>>> import numpy as np
>>> from numpy import linalg as LA
>>> np.set_printoptions(suppress=True, linewidth=140)
>>> A = np.load("mat.npy")
>>> A
array([[ 1.9, -0.2,  0.6,  0. ,  0.6, -1.7,  1.8, -0.5,  0.5, -0.5,  0.1],
       [-0.4, -1.5,  1.5,  0.1, -4.2, -0.3,  0.1,  2. , -2.2, -2.1,  0.6],
       [-0.5, -0.9,  0.1,  0.5, -3.3, -0.6, -0.4,  0.3, -0.9,  0. ,  0.6],
       [-1.6,  0.7, -0.9, -0.6,  3.6,  0.2, -1.4, -1.3, -0.5,  1.4,  1.7],
       [-2.4, -0.8,  0. ,  1.9, -1.2, -0.4,  0.3, -1.9,  1. , -0.8, -2.8],
       [ 0.7,  0.8,  0. , -1.1, -1.8, -2. , -1.2,  0.2,  1. , -0.9, -0.6],
       [ 0.2,  0. , -0.4, -0.8,  1.5, -0.6, -0.3, -1.6, -1.2, -0.8, -1.2],
       [ 0.1,  1.6,  1.3,  0.4, -3.6,  0.3,  0.7,  1.1, -0.4, -0.5, -0.9],
       [ 1. , -0.7, -0.6, -0.4,  0.6,  0.1,  1.7,  1.7,  0.5,  0.1,  0.5]])
>>> np.round(A - A[0], 2)
array([[ 0. ,  0. ,  0. ,  0. ,  0. ,  0. ,  0. ,  0. ,  0. ,  0. ,  0. ],
       [-2.3, -1.3,  0.9,  0.1, -4.8,  1.4, -1.7,  2.5, -2.7, -1.6,  0.5],
       [-2.4, -0.7, -0.5,  0.5, -3.9,  1.1, -2.2,  0.8, -1.4,  0.5,  0.5],
       [-3.5,  0.9, -1.5, -0.6,  3. ,  1.9, -3.2, -0.8, -1. ,  1.9,  1.6],
       [-4.3, -0.6, -0.6,  1.9, -1.8,  1.3, -1.5, -1.4,  0.5, -0.3, -2.9],
       [-1.2,  1. , -0.6, -1.1, -2.4, -0.3, -3. ,  0.7,  0.5, -0.4, -0.7],
       [-1.7,  0.2, -1. , -0.8,  0.9,  1.1, -2.1, -1.1, -1.7, -0.3, -1.3],
       [-1.8,  1.8,  0.7,  0.4, -4.2,  2. , -1.1,  1.6, -0.9,  0. , -1. ],
       [-0.9, -0.5, -1.2, -0.4,  0. ,  1.8, -0.1,  2.2,  0. ,  0.6,  0.4]])
>>> A.shape
(9, 11)
>>> np.zeros(9, 11)
Traceback (most recent call last):
  File "<python-input-7>", line 1, in <module>
    np.zeros(9, 11)
    ~~~~~~~~^^^^^^^
TypeError: Cannot interpret '11' as a data type
>>> np.round(A.sum(axis=0), 2) + 0
array([-1. , -1. ,  1.6,  0. , -7.8, -5. ,  1.3,  0. , -2.2, -4.1, -2. ])
>>> np.round(LA.svd(A, compute_uv=False), 2)
array([8.99, 5.35, 4.47, 3.54, 3.21, 2.41, 1.85, 1.24, 0.99])
>>> round(LA.norm(A), 2)
np.float64(12.8)
>>> np.round(A.mean(axis=0), 2) + 0
array([-0.11, -0.11,  0.18,  0.  , -0.87, -0.56,  0.14,  0.  , -0.24, -0.46, -0.22])
>>> rng = np.random.default_rng(582)
>>> B = A + rng.integers(-2, 3, (9, 1)) @ rng.integers(-2, 3, (1, 11))
>>> B.round(2)
array([[ 3.9,  1.8,  1.6,  0. ,  2.6, -2.7,  3.8,  0.5,  1.5,  0.5, -1.9],
       [-2.4, -3.5,  0.5,  0.1, -6.2,  0.7, -1.9,  1. , -3.2, -3.1,  2.6],
       [ 3.5,  3.1,  2.1,  0.5,  0.7, -2.6,  3.6,  2.3,  1.1,  2. , -3.4],
       [-5.6, -3.3, -2.9, -0.6, -0.4,  2.2, -5.4, -3.3, -2.5, -0.6,  5.7],
       [-0.4,  1.2,  1. ,  1.9,  0.8, -1.4,  2.3, -0.9,  2. ,  0.2, -4.8],
       [-1.3, -1.2, -1. , -1.1, -3.8, -1. , -3.2, -0.8,  0. , -1.9,  1.4],
       [ 0.2,  0. , -0.4, -0.8,  1.5, -0.6, -0.3, -1.6, -1.2, -0.8, -1.2],
       [-3.9, -2.4, -0.7,  0.4, -7.6,  2.3, -3.3, -0.9, -2.4, -2.5,  3.1],
       [ 3. ,  1.3,  0.4, -0.4,  2.6, -0.9,  3.7,  2.7,  1.5,  1.1, -1.5]])
>>> np.round(B - A, 2)
array([[ 2.,  2.,  1.,  0.,  2., -1.,  2.,  1.,  1.,  1., -2.],
       [-2., -2., -1.,  0., -2.,  1., -2., -1., -1., -1.,  2.],
       [ 4.,  4.,  2.,  0.,  4., -2.,  4.,  2.,  2.,  2., -4.],
       [-4., -4., -2.,  0., -4.,  2., -4., -2., -2., -2.,  4.],
       [ 2.,  2.,  1.,  0.,  2., -1.,  2.,  1.,  1.,  1., -2.],
       [-2., -2., -1.,  0., -2.,  1., -2., -1., -1., -1.,  2.],
       [ 0.,  0.,  0.,  0.,  0.,  0.,  0.,  0.,  0.,  0.,  0.],
       [-4., -4., -2.,  0., -4.,  2., -4., -2., -2., -2.,  4.],
       [ 2.,  2.,  1.,  0.,  2., -1.,  2.,  1.,  1.,  1., -2.]])
>>> np.round(LA.svd(B - A, compute_uv=False), 2) + 0
array([20.62,  0.  ,  0.  ,  0.  ,  0.  ,  0.  ,  0.  ,  0.  ,  0.  ])
